>>> import numpy as np
>>> np.set_printoptions(precision=2, suppress=True, linewidth=140)
>>> W0 = np.load("w.npy")
>>> W0
array([[1, 2, 2, 3, 2, 0],
       [2, 4, 4, 6, 4, 0],
       [2, 4, 4, 6, 4, 0],
       [3, 6, 6, 9, 6, 0],
       [2, 4, 4, 6, 4, 0],
       [0, 0, 0, 0, 0, 0]])
>>> w, V = np.linalg.eigh(W0)
>>> np.round(np.linalg.svd(W0, compute_uv=False), 2) + 0
array([22.,  0.,  0.,  0.,  0.,  0.])
>>> print(np.abs(V[:, -1]))
[0.21 0.43 0.43 0.64 0.43 0.  ]
>>> np.round(V.T @ V, 2) + 0
array([[1., 0., 0., 0., 0., 0.],
       [0., 1., 0., 0., 0., 0.],
       [0., 0., 1., 0., 0., 0.],
       [0., 0., 0., 1., 0., 0.],
       [0., 0., 0., 0., 1., 0.],
       [0., 0., 0., 0., 0., 1.]])
>>> V @ np.diag(w) @ V.T
array([[1., 2., 2., 3., 2., 0.],
       [2., 4., 4., 6., 4., 0.],
       [2., 4., 4., 6., 4., 0.],
       [3., 6., 6., 9., 6., 0.],
       [2., 4., 4., 6., 4., 0.],
       [0., 0., 0., 0., 0., 0.]])
>>> np.unique(w.round(6) + 0, return_counts=True)[1]
array([5, 1])
>>> np.round(np.linalg.eigvalsh(W0 @ W0), 2) + 0
array([  0.,   0.,   0.,   0.,   0., 484.])
>>> print(np.round(V.T @ W0 @ V, 2) + 0)
[[ 0.  0.  0.  0.  0.  0.]
 [ 0.  0.  0.  0.  0.  0.]
 [ 0.  0.  0.  0.  0.  0.]
 [ 0.  0.  0.  0.  0.  0.]
 [ 0.  0.  0.  0.  0.  0.]
 [ 0.  0.  0.  0.  0. 22.]]
>>> np.unique(W0.round(6), axis=0).shape
(4, 6)
>>> np.allclose(W0[:-1].T @ np.linalg.lstsq(W0[:-1].T, W0[-1])[0], W0[-1])
True
>>> print(np.linalg.lstsq(W0[:-1].T, W0[-1])[2])
1
>>> round(float(np.trace(np.linalg.pinv(W0) @ W0)), 2)
1.0
>>> print((W0 + W0.T) / 2)
[[1. 2. 2. 3. 2. 0.]
 [2. 4. 4. 6. 4. 0.]
 [2. 4. 4. 6. 4. 0.]
 [3. 6. 6. 9. 6. 0.]
 [2. 4. 4. 6. 4. 0.]
 [0. 0. 0. 0. 0. 0.]]
>>> np.round(np.linalg.det(W0), 2)
np.float64(0.0)
>>> cent = 10 * np.array([[-0.4, -0.9, 0.0, 0.5, -1.1, -0.8, 0.7, 1.1],
...     [0.2, -0.1, 0.3, 0.9, -0.5, 0.9, 0.9, 0.6]])
>>> rng = np.random.default_rng(6912)
>>> z = rng.integers(0, 2, 29)
>>> mat = cent[z] + rng.normal(size=(29, 8))
>>> mat
array([[ -5.41, -10.34,  -0.41,   5.75, -10.24,  -7.72,   7.34,  10.16],
       [  2.08,   0.96,   3.42,  11.52,  -4.8 ,   8.77,   8.57,   5.36],
       [ -4.58,  -8.11,  -1.01,   4.07, -11.47,  -7.04,   6.23,  13.46],
       [  2.  ,  -1.82,   3.24,   8.74,  -3.74,  10.21,   8.52,   7.35],
       [ -3.23,  -8.85,  -0.94,   5.46, -11.01,  -9.94,   7.47,  12.52],
       [  2.61,   0.45,   3.37,   9.41,  -4.88,   9.54,   9.83,   6.34],
       [  4.01,  -0.34,   3.36,   9.37,  -4.13,   8.88,   9.92,   6.54],
       [ -5.67,  -8.99,  -0.26,   3.93, -12.37,  -8.35,   7.62,  10.65],
       [ -3.09,  -9.11,   1.49,   5.38,  -9.87,  -7.11,   6.45,  10.71],
       [ -3.15,  -9.22,  -0.24,   4.24, -13.83,  -7.23,   7.28,  10.44],
       [  2.35,  -1.76,   2.4 ,   8.05,  -4.55,   9.06,  10.93,   6.11],
       [ -6.45,  -9.73,  -1.31,   5.07, -12.3 ,  -8.19,   7.31,  12.45],
       [ -3.67,  -7.98,  -0.92,   4.16, -10.12,  -9.1 ,   8.23,  10.79],
       [  1.4 ,  -1.92,   5.11,   8.98,  -3.83,   8.99,   8.47,   6.49],
       [  1.92,  -2.54,   3.02,   9.71,  -4.74,   9.5 ,  10.15,   6.81],
       [ -3.17,  -9.29,  -0.2 ,   4.46, -10.73,  -6.33,   6.9 ,  11.9 ],
       [ -4.06,  -9.51,  -0.55,   5.03, -13.55,  -8.23,   7.52,  10.25],
       [  2.42,  -1.43,   1.67,   8.87,  -6.1 ,   7.88,   9.37,   4.68],
       [  3.52,  -0.27,   3.04,   6.93,  -5.72,   9.93,  11.49,   4.88],
       [ -4.21,  -8.35,  -1.55,   4.3 , -12.61,  -8.65,   5.82,  10.82],
       [ -5.63, -11.  ,   0.55,   5.13, -11.27,  -8.57,   7.79,  10.44],
       [  0.5 ,  -1.33,   3.4 ,   8.87,  -4.88,   8.77,   9.63,   5.45],
       [ -5.8 ,  -9.19,   0.03,   3.99, -10.49,  -7.6 ,   6.8 ,  10.77],
       [  1.81,  -1.68,   2.68,   8.65,  -5.88,   8.87,   7.93,   7.35],
       [ -2.58,  -8.83,  -0.89,   5.23, -11.21,  -8.3 ,   5.74,  10.8 ],
       [ -4.35,  -9.69,   0.27,   5.37, -10.94,  -8.3 ,   8.75,  12.82],
       [ -3.24,  -9.36,   1.22,   3.99,  -9.67,  -8.39,   7.68,  10.45],
       [  2.71,   0.03,   1.61,   8.76,  -3.22,   8.74,   8.12,   4.54],
       [  1.62,  -2.15,   3.  ,   9.67,  -4.83,   9.7 ,   9.44,   5.25]])
>>> cen = mat - mat.mean(axis=0)
>>> V = np.linalg.svd(cen)[2][:2]
>>> other = cen - cen @ V.T @ V
>>> (cen @ V.T).std(axis=0)
array([11.28,  1.19])
>>> print(np.round(np.linalg.norm(other) / np.linalg.norm(cen), 2))
0.18
